% python3 -q
>>> import numpy as np
>>> import numpy.linalg as la
>>> np.set_printoptions(precision=2, suppress=True, linewidth=140)
>>> A = np.loadtxt("mat.csv", delimiter=",")
>>> A
array([[ 0.,  0., -5.,  2.,  1., -4.,  2.],
       [ 0.,  0.,  0.,  0.,  0.,  0.,  0.],
       [-5.,  0.,  0.,  0.,  0.,  0.,  0.],
       [ 2.,  0.,  0.,  0.,  0.,  0.,  0.],
       [ 1.,  0.,  0.,  0.,  0.,  0.,  0.],
       [-4.,  0.,  0.,  0.,  0.,  0.,  0.],
       [ 2.,  0.,  0.,  0.,  0.,  0.,  0.]])
>>> # columns 3 and 6 are equal
>>> evals, V = la.eigh(A)
>>> evals
array([-7.07,  0.  ,  0.  ,  0.  ,  0.  ,  0.  ,  7.07])
>>> np.abs(V[:, -1])
array([0.71, 0.  , 0.5 , 0.2 , 0.1 , 0.4 , 0.2 ])
>>> left, s, vt = la.svd(A)
>>> V = vt[:(s > 1e-8).sum()]
>>> rng = np.random.default_rng(3216)
>>> x0 = A[4] + 5 * A[0] + rng.integers(2) * np.eye(7)[0]
>>> x0
array([  1.,   0., -25.,  10.,   5., -20.,  10.])
>>> np.allclose(V.T @ V @ x0, x0)
True
>>> np.diag(V.T @ V)
array([1.  , 0.  , 0.5 , 0.08, 0.02, 0.32, 0.08])
>>> round(la.norm(x0 - V.T @ V @ x0), 2)
np.float64(0.0)
>>> C2 = A.T @ A
>>> C2
array([[ 50.,   0.,   0.,   0.,   0.,   0.,   0.],
       [  0.,   0.,   0.,   0.,   0.,   0.,   0.],
       [  0.,   0.,  25., -10.,  -5.,  20., -10.],
       [  0.,   0., -10.,   4.,   2.,  -8.,   4.],
       [  0.,   0.,  -5.,   2.,   1.,  -4.,   2.],
       [  0.,   0.,  20.,  -8.,  -4.,  16.,  -8.],
       [  0.,   0., -10.,   4.,   2.,  -8.,   4.]])
>>> np.round(la.svd(A, compute_uv=False) ** 2, 2) + 0
array([50., 50.,  0.,  0.,  0.,  0.,  0.])
>>> la.cond(A) > 100
np.True_
>>> np.argsort(-la.norm(A, axis=0).round(6), kind="stable")[:3]
array([0, 2, 5])
>>> evals, V = la.eigh(A)
>>> x0 = np.array([-1, -6, 5, 3, 3, 3, -6])
>>> x0 @ A @ x0
np.float64(80.0)
>>> (np.sign(V[:, -1].round(6)) == np.sign(V[0, -1].round(6))).astype(int)
array([1, 0, 0, 1, 1, 0, 1])
>>> V * np.maximum(evals, 0) @ V.T
array([[ 3.54,  0.  , -2.5 ,  1.  ,  0.5 , -2.  ,  1.  ],
       [ 0.  ,  0.  ,  0.  ,  0.  ,  0.  ,  0.  ,  0.  ],
       [-2.5 ,  0.  ,  1.77, -0.71, -0.35,  1.41, -0.71],
       [ 1.  ,  0.  , -0.71,  0.28,  0.14, -0.57,  0.28],
       [ 0.5 ,  0.  , -0.35,  0.14,  0.07, -0.28,  0.14],
       [-2.  ,  0.  ,  1.41, -0.57, -0.28,  1.13, -0.57],
       [ 1.  ,  0.  , -0.71,  0.28,  0.14, -0.57,  0.28]])
>>> feats = np.loadtxt("x.csv", delimiter=",")
>>> feats
array([[ 0.,  1.,  0.,  0.,  0.,  0.],
       [-2.,  0.,  0.,  0.,  0.,  0.],
       [-2.,  2.,  0.,  0.,  0.,  0.],
       [ 0.,  0.,  0.,  1.,  0.,  0.],
       [ 0.,  0., -2.,  0.,  0.,  0.],
       [ 0.,  0., -2.,  2.,  0.,  0.],
       [ 0.,  0.,  0.,  0.,  0.,  1.],
       [ 0.,  0.,  0.,  0., -2.,  0.],
       [ 0.,  0.,  0.,  0., -2.,  2.]])
>>> x0 = np.array([-6, 1, 7, -8, 9, -1])
>>> rhs = feats @ x0
>>> la.solve(feats.T @ feats, feats.T @ rhs)
array([-6.,  1.,  7., -8.,  9., -1.])
>>> np.round(la.pinv(feats) @ feats, 2) + 0
array([[1., 0., 0., 0., 0., 0.],
       [0., 1., 0., 0., 0., 0.],
       [0., 0., 1., 0., 0., 0.],
       [0., 0., 0., 1., 0., 0.],
       [0., 0., 0., 0., 1., 0.],
       [0., 0., 0., 0., 0., 1.]])
>>> rhs = rhs + 0.05 * rng.normal(size=9)
>>> rhs
array([  1.09,  12.08,  14.05,  -8.07, -13.94, -29.97,  -1.09, -18.01, -20.04])
>>> beta, *_ = la.lstsq(feats, rhs)
>>> round(float(la.norm(rhs - feats @ beta)), 2)
0.12
>>> beta.round()
array([-6.,  1.,  7., -8.,  9., -1.])
>>> f, g = feats[4], feats[5]
>>> f @ f
np.float64(4.0)
>>> f @ g
np.float64(4.0)
>>> p = (f @ g) / (f @ f) * f
>>> round(la.norm(f + g) ** 2 + la.norm(f - g) ** 2, 2)
np.float64(24.0)
>>> p
array([ 0.,  0., -2.,  0.,  0.,  0.])
>>> la.matrix_rank(np.outer(f, g))
np.int64(1)
>>> (g - p) @ f
np.float64(0.0)
>>> Z = np.array([[4, 2, 1, 3, 1, 5, 2, -3],
...     [2, -3, -1, 5, 5, 0, -2, 1],
...     [3, -2, -4, -1, -1, -3, 2, -5]])
>>> K = np.repeat(Z, 33 // 3, axis=0)
>>> K = K + 0.02 * rng.normal(size=K.shape)
>>> K.round(2) + 0
array([[ 4.  ,  2.02,  1.03,  2.99,  0.99,  4.99,  1.99, -3.01],
       [ 3.97,  1.97,  0.99,  3.01,  1.02,  4.95,  2.02, -2.98],
       [ 3.97,  1.99,  0.99,  3.04,  0.95,  4.97,  1.97, -2.99],
       [ 3.99,  1.99,  1.04,  3.03,  0.99,  5.01,  2.  , -2.98],
       [ 3.98,  2.02,  0.99,  3.04,  1.01,  4.99,  1.99, -3.  ],
       [ 4.03,  2.02,  1.  ,  3.01,  0.99,  4.99,  2.01, -3.02],
       [ 3.97,  1.98,  0.99,  2.97,  1.04,  5.01,  1.99, -3.04],
       [ 4.02,  2.  ,  0.97,  3.  ,  1.03,  4.97,  2.01, -3.01],
       [ 4.  ,  1.99,  1.01,  3.  ,  0.96,  5.  ,  2.02, -3.  ],
       [ 4.03,  2.  ,  1.02,  3.01,  1.02,  5.  ,  2.01, -3.  ],
       [ 4.  ,  2.  ,  0.98,  2.97,  0.97,  4.99,  2.04, -3.  ],
       [ 1.98, -3.03, -1.  ,  5.02,  5.01, -0.01, -2.  ,  1.03],
       [ 2.01, -3.  , -1.01,  5.04,  4.97, -0.01, -1.98,  0.99],
       [ 2.  , -3.01, -1.02,  5.  ,  4.98,  0.  , -2.03,  0.98],
       [ 1.99, -2.99, -0.99,  5.03,  5.  ,  0.04, -2.  ,  1.  ],
       [ 2.02, -3.04, -0.99,  4.99,  5.01,  0.  , -1.99,  1.04],
       [ 1.99, -2.98, -0.96,  5.01,  5.  ,  0.04, -1.97,  1.04],
       [ 2.02, -2.98, -1.01,  4.99,  4.99,  0.  , -2.01,  1.01],
       [ 2.02, -3.01, -1.04,  5.01,  5.  , -0.03, -2.02,  0.99],
       [ 2.01, -3.  , -1.  ,  5.02,  5.01,  0.  , -2.03,  0.98],
       [ 2.01, -3.01, -1.01,  4.98,  4.98,  0.  , -2.01,  0.99],
       [ 1.98, -2.99, -1.  ,  5.  ,  4.97,  0.01, -2.02,  1.01],
       [ 3.  , -2.02, -3.98, -0.98, -0.98, -3.03,  2.01, -4.98],
       [ 2.99, -1.97, -4.01, -1.  , -0.97, -2.98,  1.99, -5.01],
       [ 2.99, -1.98, -4.04, -0.98, -1.02, -3.  ,  2.01, -5.01],
       [ 3.03, -2.  , -3.98, -0.97, -1.01, -3.01,  1.99, -5.  ],
       [ 2.94, -2.  , -4.  , -1.  , -1.  , -3.02,  2.02, -5.01],
       [ 3.  , -2.02, -4.01, -1.01, -0.95, -2.99,  2.04, -4.97],
       [ 3.  , -1.97, -3.98, -0.99, -0.98, -3.01,  2.01, -5.02],
       [ 2.98, -1.98, -4.  , -0.99, -0.99, -2.99,  2.  , -4.98],
       [ 3.02, -1.95, -4.03, -0.99, -1.01, -2.96,  1.97, -4.98],
       [ 3.03, -2.01, -3.98, -1.02, -1.  , -3.  ,  2.04, -5.02],
       [ 3.02, -1.98, -4.  , -1.02, -0.99, -3.  ,  2.01, -4.99]])
>>> Y = np.c_[feats[:, :5] @ np.array([[2, 2, 5, 4, -4],
...     [2, -4, 3, -4, 1],
...     [-2, 1, 3, -1, -2],
...     [-1, -3, -1, -3, 2],
...     [5, -5, -4, -2, -2]]), np.array([9, 9, -3, -4, 0, -8, -6, 6, 5])]
>>> Y
array([[  2.,  -4.,   3.,  -4.,   1.,   9.],
       [ -4.,  -4., -10.,  -8.,   8.,   9.],
       [  0., -12.,  -4., -16.,  10.,  -3.],
       [ -1.,  -3.,  -1.,  -3.,   2.,  -4.],
       [  4.,  -2.,  -6.,   2.,   4.,   0.],
       [  2.,  -8.,  -8.,  -4.,   8.,  -8.],
       [  0.,   0.,   0.,   0.,   0.,  -6.],
       [-10.,  10.,   8.,   4.,   4.,   6.],
       [-10.,  10.,   8.,   4.,   4.,   5.]])
>>> np.round(la.norm(Y - feats @ la.lstsq(feats, Y)[0], axis=0), 2) + 0
array([ 0.  ,  0.  ,  0.  ,  0.  ,  0.  , 13.04])
>>> la.norm(la.qr(feats)[0].T @ Y, axis=0) ** 2 / ((Y ** 2).sum(axis=0) + 1e-12)
array([1.  , 1.  , 1.  , 1.  , 1.  , 0.51])
>>> la.matrix_rank(np.c_[feats, Y])
np.int64(7)
>>> np.round(la.lstsq(feats, Y[:, 0])[0], 2) + 0
array([ 2.,  2., -2., -1.,  5.,  0.])
